$ python -q
>>> import numpy as np
>>> from numpy import linalg as LA
>>> np.set_printoptions(suppress=True, linewidth=140)
>>> M = np.array([[6.0, 0.0, 0.0, 5.0],
...     [0.0, 6.0, 5.0, 0.0],
...     [0.0, 5.0, 6.0, 0.0],
...     [5.0, 0.0, 0.0, 6.0]])
>>> U, sigma, VT = LA.svd(M)
>>> print(np.argmax(sigma[:-1] / (sigma[1:] + 1e-6)) + 1)
2
>>> other = U[:, :2] @ np.diag(sigma[:2]) @ VT[:2]
>>> print(round(LA.norm(M - other) / LA.norm(M), 2))
0.09
>>> print(other.round(2))
[[5.5 0.  0.  5.5]
 [0.  5.5 5.5 0. ]
 [0.  5.5 5.5 0. ]
 [5.5 0.  0.  5.5]]
>>> print(round(LA.norm(M - other, 2), 2), np.round(sigma[2], 2))
1.0 1.0
>>> print(round(float(np.abs(M - other).max()), 2))
0.5
>>> feats = np.loadtxt("x.csv", delimiter=",")
>>> print(feats)
[[ 0.2 -0.1 -0.9]
 [-0.2 -0.7 -1.4]
 [ 0.6  0.9  0.5]
 [ 0.3 -2.1  0.2]]
>>> P = feats @ LA.solve(feats.T @ feats, feats.T)
>>> print(np.round((np.eye(4) - P) @ feats, 2) + 0)
[[0. 0. 0.]
 [0. 0. 0.]
 [0. 0. 0.]
 [0. 0. 0.]]
>>> print(LA.matrix_rank(np.eye(4) - P))
1
>>> print(np.allclose(P @ P, P))
True
>>> print(np.trace(P))
3.0
>>> print(np.round(LA.eigvalsh(P), 2) + 0)
[0. 1. 1. 1.]
>>> arr = np.load("out7.npy")
>>> print(arr)
[[0 0 0 1]
 [2 0 2 3]
 [0 1 2 1]
 [0 0 0 3]]
>>> print(np.round(LA.norm(arr, 2) / LA.norm(arr), 2))
0.89
>>> print([round(float(x), 2) for x in LA.svd(arr, compute_uv=False)[:3]])
[5.14, 2.15, 1.4]
>>> print(LA.cond(arr) > 100)
True
>>> print(np.allclose(arr[:-1].T @ LA.lstsq(arr[:-1].T, arr[-1])[0], arr[-1]))
True
>>> print(np.abs(np.diag(LA.qr(arr)[1])) > 1e-9)
[ True  True False  True]
>>> print(round(np.trace(LA.pinv(arr) @ arr), 2))
3.0
>>> print(np.round(arr @ LA.pinv(arr) @ arr, 2) + 0)
[[0. 0. 0. 1.]
 [2. 0. 2. 3.]
 [0. 1. 2. 1.]
 [0. 0. 0. 3.]]
>>> print(LA.lstsq(arr[:-1].T, arr[-1])[2])
3
>>> W0 = np.array([[1, 0], [0, 1]])
>>> Lm = LA.cholesky(W0)
>>> print(LA.eigvalsh(W0).min() > 0)
True
>>> print(np.prod(np.diag(Lm)) ** 2, np.round(LA.det(W0), 2))
1.0 1.0
>>> print(np.diag(Lm) ** 2)
[1. 1.]
>>> print(W0 / np.sqrt(np.outer(np.diag(W0), np.diag(W0))))
[[1. 0.]
 [0. 1.]]
>>> print((LA.matrix_power((W0 != 0) + (W0.T != 0) + np.eye(2), 2) > 0).astype(int))
[[1 0]
 [0 1]]
>>> print(W0 @ W0)
[[1 0]
 [0 1]]
>>> print((W0 != 0).astype(int))
[[1 0]
 [0 1]]
>>> print(W0 @ np.ones(2))
[1. 1.]
>>> print(np.round(np.sort(np.abs(LA.eigvals(W0)))[::-1], 2))
[1. 1.]
>>> print(LA.matrix_power(W0, 2))
[[1 0]
 [0 1]]
>>> print(W0.sum(axis=1))
[1 1]
>>> print(LA.matrix_power(W0, 100))
[[1 0]
 [0 1]]
>>> p = np.eye(2)[1]
>>> for _ in range(7):
...     p = p @ W0
...     print(p.round(2))
... 
[0. 1.]
[0. 1.]
[0. 1.]
[0. 1.]
[0. 1.]
[0. 1.]
[0. 1.]
>>> q = W0.astype(float).copy()
>>> for j in range(2):
...     q[:, j] -= q[:, :j] @ (q[:, :j].T @ q[:, j])
...     q[:, j] /= LA.norm(q[:, j])
... 
>>> print(q)
[[1. 0.]
 [0. 1.]]
>>> print(q.T @ W0)
[[1. 0.]
 [0. 1.]]
>>> x = np.ones(2)
>>> for _ in range(7):
...     x = W0 @ x
...     x /= LA.norm(x)
...     print(round(x @ W0 @ x, 2))
... 
1.0
1.0
1.0
1.0
1.0
1.0
1.0
>>> print(x.round(2))
[0.71 0.71]
>>> print(np.round(LA.eigvalsh(W0)[-1], 2))
1.0
>>> mat = np.load("run6.npy")
>>> print(mat)
[[2 4 0]
 [4 8 0]
 [0 0 0]]
>>> U, sigma, VT = LA.svd(mat)
>>> print(np.argmax(sigma[:-1] / (sigma[1:] + 1e-6)) + 1)
1
>>> other = U[:, :1] @ np.diag(sigma[:1]) @ VT[:1]
>>> print(round(LA.norm(mat - other) / LA.norm(mat), 2))
0.0
>>> print(LA.matrix_rank(other))
1
